$ python3 -q
>>> import numpy as np
>>> import numpy.linalg as la
>>> np.set_printoptions(precision=2, suppress=True, linewidth=140)
>>> def tidy(a):
...     return np.round(a, 2) + 0
... 
>>> J = np.loadtxt("out2.csv", delimiter=",")
>>> print(J)
[[ 1.    0.69  0.54  1.   -0.83  0.28  0.95 -0.5  -0.39]
 [ 0.95  0.34 -0.38  0.93 -0.7   0.39  0.6  -0.24  0.7 ]
 [-1.    0.39 -0.87 -1.   -1.    0.54 -0.88  0.82  1.  ]
 [ 0.98 -0.46  0.8   0.98  0.99 -0.56  0.59 -0.64 -1.  ]
 [-0.16 -0.98  0.31  0.55  1.   -0.84 -0.89 -0.63 -1.  ]
 [-1.   -0.72 -0.95 -1.    0.28  0.21 -0.98  0.64  0.99]
 [ 0.99  0.99  0.78  0.9  -1.    0.79  1.    0.34  1.  ]
 [ 0.79  0.66 -0.64  0.64 -0.99  0.64  0.57  0.09  0.99]
 [-0.41  0.26  1.   -0.53  0.87 -0.84  0.71 -0.03 -1.  ]
 [ 0.71 -0.92 -0.48  0.88  1.   -0.46 -0.72 -0.59 -0.99]
 [-0.85 -0.74 -0.92 -0.66  0.89  0.17 -0.89  0.05  0.79]
 [ 0.82 -0.76  0.92  0.89  1.   -0.8   0.11 -0.6  -1.  ]
 [-0.87  0.68  0.63 -0.92 -0.98  0.03  0.33  0.47  0.73]
 [ 0.95  0.2   0.48  0.93  0.23 -0.06  0.68 -0.35 -0.79]
 [ 0.83  0.77  0.24  0.65 -0.99  0.41  0.8   0.07  0.88]
 [ 0.85 -0.05 -0.16  0.83  0.33  0.09  0.29 -0.26 -0.23]
 [ 0.35  0.82  0.84 -0.09 -0.99  0.05  0.84  0.23  0.26]
 [ 0.93  0.19 -0.73  0.91 -0.67  0.5   0.37 -0.23  0.9 ]
 [ 0.83  0.48 -0.96  0.75 -0.99  0.81  0.18  0.06  1.  ]
 [-0.86 -0.53 -0.81 -0.75  0.56  0.15 -0.79  0.15  0.8 ]
 [ 0.95  0.6   0.92  0.9  -0.45 -0.26  0.89 -0.26 -0.95]
 [ 0.74 -0.54 -0.92  0.82  0.73  0.4  -0.49 -0.29  0.81]
 [ 0.05 -0.05 -0.75  0.09 -0.49  0.38 -0.27  0.04  0.92]
 [-1.   -0.56  0.82 -1.    0.94 -0.74 -0.86  0.5  -0.97]
 [ 0.56 -0.67  0.99  0.68  1.   -0.9   0.34 -0.53 -1.  ]
 [ 0.98  0.09  0.55  0.97  0.63 -0.14  0.73 -0.46 -0.93]
 [ 0.97  0.95  0.46  0.85 -1.    0.65  0.96  0.17  0.99]
 [-0.46  0.87 -0.74 -0.73 -1.    0.78  0.45  0.56  1.  ]
 [-0.64 -0.8   0.48 -0.33  1.   -0.66 -0.68 -0.24 -1.  ]
 [-1.    0.7   0.1  -1.   -1.    0.25 -0.36  0.75  0.99]
 [-0.76 -0.35 -0.46 -0.66  0.46  0.   -0.59  0.12  0.37]
 [-0.17  0.47  0.4  -0.34 -0.85  0.06  0.38  0.18  0.41]
 [ 0.33  0.47  0.41  0.13 -0.81  0.07  0.51  0.07  0.23]
 [ 0.6  -0.48 -0.79  0.7   0.74  0.23 -0.4  -0.24  0.46]
 [-0.93 -0.73  0.58 -0.84  0.99 -0.66 -0.73 -0.01 -0.99]]
>>> d = la.norm(J[:, None] - J[None], axis=-1)
>>> print(np.flatnonzero(d[21] < d.mean() / 2))
[21 33]
>>> print(d[21].round(6).argsort(kind="stable")[:4])
[21 33 15 22]
>>> print(d.mean(axis=1).argmax())
23
>>> print(d.shape)
(35, 35)
>>> print(tidy(d[:5, :5]))
[[0.   1.54 4.15 2.44 3.57]
 [1.54 0.   3.36 2.97 3.64]
 [4.15 3.36 0.   4.98 4.29]
 [2.44 2.97 4.98 0.   2.06]
 [3.57 3.64 4.29 2.06 0.  ]]
>>> rng = np.random.default_rng(9975)
>>> idx = rng.permutation(9)
>>> M2 = J[:, idx] * rng.choice([-1, 1], 9)
>>> print(M2)
[[ 0.83  1.   -0.95 -0.39 -1.    0.5  -0.54  0.69 -0.28]
 [ 0.7   0.93 -0.6   0.7  -0.95  0.24  0.38  0.34 -0.39]
 [ 1.   -1.    0.88  1.    1.   -0.82  0.87  0.39 -0.54]
 [-0.99  0.98 -0.59 -1.   -0.98  0.64 -0.8  -0.46  0.56]
 [-1.    0.55  0.89 -1.    0.16  0.63 -0.31 -0.98  0.84]
 [-0.28 -1.    0.98  0.99  1.   -0.64  0.95 -0.72 -0.21]
 [ 1.    0.9  -1.    1.   -0.99 -0.34 -0.78  0.99 -0.79]
 [ 0.99  0.64 -0.57  0.99 -0.79 -0.09  0.64  0.66 -0.64]
 [-0.87 -0.53 -0.71 -1.    0.41  0.03 -1.    0.26  0.84]
 [-1.    0.88  0.72 -0.99 -0.71  0.59  0.48 -0.92  0.46]
 [-0.89 -0.66  0.89  0.79  0.85 -0.05  0.92 -0.74 -0.17]
 [-1.    0.89 -0.11 -1.   -0.82  0.6  -0.92 -0.76  0.8 ]
 [ 0.98 -0.92 -0.33  0.73  0.87 -0.47 -0.63  0.68 -0.03]
 [-0.23  0.93 -0.68 -0.79 -0.95  0.35 -0.48  0.2   0.06]
 [ 0.99  0.65 -0.8   0.88 -0.83 -0.07 -0.24  0.77 -0.41]
 [-0.33  0.83 -0.29 -0.23 -0.85  0.26  0.16 -0.05 -0.09]
 [ 0.99 -0.09 -0.84  0.26 -0.35 -0.23 -0.84  0.82 -0.05]
 [ 0.67  0.91 -0.37  0.9  -0.93  0.23  0.73  0.19 -0.5 ]
 [ 0.99  0.75 -0.18  1.   -0.83 -0.06  0.96  0.48 -0.81]
 [-0.56 -0.75  0.79  0.8   0.86 -0.15  0.81 -0.53 -0.15]
 [ 0.45  0.9  -0.89 -0.95 -0.95  0.26 -0.92  0.6   0.26]
 [-0.73  0.82  0.49  0.81 -0.74  0.29  0.92 -0.54 -0.4 ]
 [ 0.49  0.09  0.27  0.92 -0.05 -0.04  0.75 -0.05 -0.38]
 [-0.94 -1.    0.86 -0.97  1.   -0.5  -0.82 -0.56  0.74]
 [-1.    0.68 -0.34 -1.   -0.56  0.53 -0.99 -0.67  0.9 ]
 [-0.63  0.97 -0.73 -0.93 -0.98  0.46 -0.55  0.09  0.14]
 [ 1.    0.85 -0.96  0.99 -0.97 -0.17 -0.46  0.95 -0.65]
 [ 1.   -0.73 -0.45  1.    0.46 -0.56  0.74  0.87 -0.78]
 [-1.   -0.33  0.68 -1.    0.64  0.24 -0.48 -0.8   0.66]
 [ 1.   -1.    0.36  0.99  1.   -0.75 -0.1   0.7  -0.25]
 [-0.46 -0.66  0.59  0.37  0.76 -0.12  0.46 -0.35 -0.  ]
 [ 0.85 -0.34 -0.38  0.41  0.17 -0.18 -0.4   0.47 -0.06]
 [ 0.81  0.13 -0.51  0.23 -0.33 -0.07 -0.41  0.47 -0.07]
 [-0.74  0.7   0.4   0.46 -0.6   0.24  0.79 -0.48 -0.23]
 [-0.99 -0.84  0.73 -0.99  0.93  0.01 -0.58 -0.73  0.66]]
>>> Uu, _, vt = la.svd(J.T @ M2)
>>> print(idx)
[4 3 6 8 0 7 2 1 5]
>>> print(tidy(la.lstsq(J, M2)[0]))
[[ 0.  0.  0.  0. -1.  0.  0.  0.  0.]
 [ 0.  0.  0.  0.  0.  0.  0.  1.  0.]
 [ 0.  0.  0.  0.  0.  0. -1.  0.  0.]
 [ 0.  1.  0.  0.  0.  0.  0.  0.  0.]
 [-1.  0.  0.  0.  0.  0.  0.  0.  0.]
 [ 0.  0.  0.  0.  0.  0.  0.  0. -1.]
 [ 0.  0. -1.  0.  0.  0.  0.  0.  0.]
 [ 0.  0.  0.  0.  0. -1.  0.  0.  0.]
 [ 0.  0.  0.  1.  0.  0.  0.  0.  0.]]
>>> M2 = np.c_[J[:, :8] @ np.array([[-2, -1, -2, -2, -3, 3, -1, -1],
...     [0, 3, 3, 1, -1, 0, 2, -3],
...     [-1, -2, -2, 1, 0, 1, 2, -1],
...     [-1, 3, -1, 1, -2, -3, -2, -3],
...     [0, 3, -2, -3, 1, -3, -3, -2],
...     [-3, 0, 3, -1, -1, 2, -3, 0],
...     [-1, 0, -3, -3, 1, 2, -2, -3],
...     [3, 1, -2, -3, 1, 1, 3, 3]]), np.array([8, 2, 2, -3, 1, -7, -2, -5, -8, -3, -1, 1, -6, 5, 4, 4, 1, 4, -1, 1, -5, 0, 4, 9, -2, 0, -9, 6, -7, -5, 4, -3, -3, -9, 1])]
>>> print(tidy(M2))
[[ -6.83   0.    -1.36   1.09  -6.35   4.99  -2.29  -9.3    8.  ]
 [ -4.94   1.28   0.2   -0.38  -5.78   3.52  -3.88  -5.5    2.  ]
 [  5.59  -1.27  10.53   3.16   3.01   2.27   7.64  10.8    2.  ]
 [ -4.57   1.31 -10.07  -2.9   -2.94  -2.75  -6.65  -9.01  -3.  ]
 [  0.98   0.62  -4.38   2.6    0.68  -8.91  -2.87  -0.08   1.  ]
 [  6.22  -0.78   4.47  -0.7    5.45  -2.69   2.07  11.41  -7.  ]
 [ -6.01   0.46  -0.78  -1.12  -6.21   7.97   0.4   -7.42  -2.  ]
 [ -3.8    1.51   3.05  -0.57  -5.28   5.29  -1.85  -3.51  -5.  ]
 [  2.07   0.18  -6.2   -2.26   4.42  -1.54   2.39  -3.74  -8.  ]
 [ -1.49   2.54  -4.14  -0.55  -2.82  -6.94  -7.22  -1.72  -3.  ]
 [  3.81   1.21   3.28  -0.94   4.49  -5.55  -2.4    7.01  -1.  ]
 [ -2.96   0.13 -10.18  -1.32  -2.17  -4.27  -4.9   -6.26   1.  ]
 [  3.02  -3.58   3.56   2.64   3.56   4.91   8.93   3.34  -6.  ]
 [ -4.86   1.82  -5.17  -1.91  -4.29   0.74  -4.37  -8.37   5.  ]
 [ -4.37   0.05   0.19  -0.05  -5.09   6.24   0.24  -5.54   4.  ]
 [ -3.71   2.54  -3.1   -2.25  -3.89  -0.59  -5.55  -5.34   4.  ]
 [ -1.75  -2.58  -0.68   0.58  -1.66   7.14   4.98  -3.23   1.  ]
 [ -4.6    1.59   1.45  -0.4   -5.83   2.85  -4.75  -3.96   4.  ]
 [ -3.88   1.87   4.7    0.05  -6.03   4.29  -2.93  -1.94  -1.  ]
 [  4.07   0.47   3.9   -0.28   4.38  -3.95  -0.42   7.21   1.  ]
 [ -4.61   0.1   -4.87   0.24  -4.81   3.42  -0.14  -8.92  -5.  ]
 [ -2.96   3.84  -0.29  -2.37  -3.77  -3.82  -8.58  -1.52   0.  ]
 [ -0.19   0.14   4.01   0.97  -1.38   0.86  -0.84   2.49   4.  ]
 [  6.76  -2.    -2.84   0.26   6.88  -4.7    6.14   7.06   9.  ]
 [ -2.02  -0.04 -10.45  -1.65  -0.66  -4.02  -3.85  -6.19  -2.  ]
 [ -5.17   2.53  -6.71  -2.91  -3.93  -0.59  -5.95  -9.54   0.  ]
 [ -5.65   0.68  -0.13  -0.72  -6.08   7.21  -0.21  -7.2   -9.  ]
 [  1.28  -0.08   7.61  -0.49   1.2    6.09   3.62   3.11   6.  ]
 [  3.07  -0.95  -3.21   1.05   4.12  -6.37   0.28   2.87  -7.  ]
 [  4.76  -2.35   7.23   3.38   3.44   3.63   9.82   7.13  -5.  ]
 [  3.59   0.15   2.66   0.08   3.94  -3.2    0.62   5.46   4.  ]
 [  0.26  -2.61   1.67   1.68   0.37   4.52   4.74   0.48  -3.  ]
 [ -1.71  -1.71  -0.04   0.97  -2.02   4.67   2.58  -2.24  -3.  ]
 [ -2.12   3.62  -0.87  -2.3   -2.85  -3.89  -7.37  -1.47  -9.  ]
 [  4.8   -1.98  -2.4    0.78   6.11  -5.45   2.75   5.24   1.  ]]
>>> print(tidy(la.norm(la.qr(J)[0].T @ M2, axis=0) ** 2 / ((M2 ** 2).sum(axis=0) + 1e-12)))
[1.   1.   1.   1.   1.   1.   1.   1.   0.21]
>>> print(la.matrix_rank(M2))
9
>>> def softmax(z):
...     e = np.exp(z - z.max(axis=-1, keepdims=True))
...     return e / e.sum(axis=-1, keepdims=True)
... 
>>> print(tidy(softmax(J).sum(axis=1)))
[1. 1. 1. 1. 1. 1. 1. 1. 1. 1. 1. 1. 1. 1. 1. 1. 1. 1. 1. 1. 1. 1. 1. 1. 1. 1. 1. 1. 1. 1. 1. 1. 1. 1. 1.]
>>> print(tidy(softmax(J[8])))
[0.06 0.11 0.24 0.05 0.21 0.04 0.18 0.08 0.03]
>>> scores = J @ J.T / np.sqrt(9)
>>> print(tidy(softmax(scores)[8] @ J))
[ 0.07 -0.15  0.44  0.1   0.38 -0.33  0.08 -0.12 -0.45]
>>> print(softmax(scores).round(6).argmax(axis=1))
[ 0  6  2  3  4  5  6 18  8  9  5 11 12  3  6  3  6 18 18  5 20 21 18 23 11  3  6 27 23  2  5 12  6 21 23]
>>> E = np.loadtxt("dump.csv", delimiter=",")
>>> print(E)
[[ 8.  5.  0.  0.  0.  0.  0.  0.  0.  0.  0.  0.]
 [ 5.  3.  5.  0.  0.  0.  0.  0.  0.  0.  0.  0.]
 [ 0.  5.  9.  5.  0.  0.  0.  0.  0.  0.  0.  0.]
 [ 0.  0.  5. -6.  5.  0.  0.  0.  0.  0.  0.  0.]
 [ 0.  0.  0.  5.  6.  5.  0.  0.  0.  0.  0.  0.]
 [ 0.  0.  0.  0.  5.  6.  5.  0.  0.  0.  0.  0.]
 [ 0.  0.  0.  0.  0.  5. -2.  5.  0.  0.  0.  0.]
 [ 0.  0.  0.  0.  0.  0.  5. -8.  5.  0.  0.  0.]
 [ 0.  0.  0.  0.  0.  0.  0.  5. -6.  5.  0.  0.]
 [ 0.  0.  0.  0.  0.  0.  0.  0.  5.  6.  5.  0.]
 [ 0.  0.  0.  0.  0.  0.  0.  0.  0.  5. -7.  5.]
 [ 0.  0.  0.  0.  0.  0.  0.  0.  0.  0.  5.  7.]]
>>> # equal to its transpose
>>> print(tidy(la.eigvalsh(E).min()))
-14.13
